% python3 -q
>>> import numpy as np
>>> import numpy.linalg as la
>>> np.set_printoptions(precision=2, suppress=True, linewidth=100, floatmode="fixed")
>>> def tidy(a):
...     return np.round(a, 2) + 0
... 
>>> m1 = np.arange(42).reshape(7, 6) + 5
>>> print(m1)
[[ 5  6  7  8  9 10]
 [11 12 13 14 15 16]
 [17 18 19 20 21 22]
 [23 24 25 26 27 28]
 [29 30 31 32 33 34]
 [35 36 37 38 39 40]
 [41 42 43 44 45 46]]
>>> left, s, vt = la.svd(m1)
>>> print(tidy(s))
[182.92   4.71   0.00   0.00   0.00   0.00]
>>> B = left[:, :2] @ np.diag(s[:2]) @ vt[:2]
>>> print(tidy(B))
[[ 5.00  6.00  7.00  8.00  9.00 10.00]
 [11.00 12.00 13.00 14.00 15.00 16.00]
 [17.00 18.00 19.00 20.00 21.00 22.00]
 [23.00 24.00 25.00 26.00 27.00 28.00]
 [29.00 30.00 31.00 32.00 33.00 34.00]
 [35.00 36.00 37.00 38.00 39.00 40.00]
 [41.00 42.00 43.00 44.00 45.00 46.00]]
>>> print(tidy(la.norm(m1 - B) / la.norm(m1)))
0.0
>>> print(la.matrix_rank(m1, rtol=0.05))
1
>>> print(tidy(np.abs(m1 - B).max()))
0.0
>>> print(tidy(la.norm(m1 - B, 2)), tidy(s[2]))
0.0 0.0
>>> left, s, vt = la.svd(B)
>>> evecs = vt[:(s > 1e-8).sum()]
>>> rng = np.random.default_rng(221)
>>> x0 = B[0] + -1 * B[5] + rng.integers(2) * np.eye(6)[4]
>>> print(tidy(x0))
[-30.00 -30.00 -30.00 -30.00 -30.00 -30.00]
>>> print(tidy(evecs.T @ evecs))
[[ 0.52  0.38  0.24  0.10 -0.05 -0.19]
 [ 0.38  0.30  0.21  0.12  0.04 -0.05]
 [ 0.24  0.21  0.18  0.15  0.12  0.10]
 [ 0.10  0.12  0.15  0.18  0.21  0.24]
 [-0.05  0.04  0.12  0.21  0.30  0.38]
 [-0.19 -0.05  0.10  0.24  0.38  0.52]]
>>> print(tidy(np.diag(evecs.T @ evecs)))
[0.52 0.30 0.18 0.18 0.30 0.52]
>>> print(tidy(la.norm(x0 - evecs.T @ evecs @ x0)))
0.0
>>> r = la.matrix_rank(m1)
>>> print(r)
2
>>> null = la.svd(m1)[2][r:].T
>>> print(tidy(null @ null.T))
[[ 0.48 -0.38 -0.24 -0.10  0.05  0.19]
 [-0.38  0.70 -0.21 -0.12 -0.04  0.05]
 [-0.24 -0.21  0.82 -0.15 -0.12 -0.10]
 [-0.10 -0.12 -0.15  0.82 -0.21 -0.24]
 [ 0.05 -0.04 -0.12 -0.21  0.70 -0.38]
 [ 0.19  0.05 -0.10 -0.24 -0.38  0.48]]
>>> print([int(la.matrix_rank(m1[:, :j + 1])) for j in range(6)])
[1, 2, 2, 2, 2, 2]
>>> print(la.matrix_rank(m1.T @ m1), la.matrix_rank(m1 @ m1.T))
2 2
>>> B = m1 / np.sqrt((m1 ** 2).mean(axis=1, keepdims=True))
>>> print(la.matrix_rank(m1 - m1.mean(axis=1, keepdims=True)))
1
>>> print(m1 - m1.mean(axis=1, keepdims=True))
[[-2.50 -1.50 -0.50  0.50  1.50  2.50]
 [-2.50 -1.50 -0.50  0.50  1.50  2.50]
 [-2.50 -1.50 -0.50  0.50  1.50  2.50]
 [-2.50 -1.50 -0.50  0.50  1.50  2.50]
 [-2.50 -1.50 -0.50  0.50  1.50  2.50]
 [-2.50 -1.50 -0.50  0.50  1.50  2.50]
 [-2.50 -1.50 -0.50  0.50  1.50  2.50]]
>>> print(tidy(B[4]))
[0.92 0.95 0.98 1.01 1.05 1.08]
>>> B = np.array([[-3, 7, -4],
...     [-4, -4, -1],
...     [4, -3, -9],
...     [2, 7, 9],
...     [4, 5, 1],
...     [-2, -4, 5]])
>>> print(np.einsum("ij->j", m1))
[161 168 175 182 189 196]
>>> print(np.einsum("ik,kj->ij", m1, B))
[[ 21  51  42]
 [ 27  99  48]
 [ 33 147  54]
 [ 39 195  60]
 [ 45 243  66]
 [ 51 291  72]
 [ 57 339  78]]
>>> print(la.matrix_rank(m1 @ B))
2
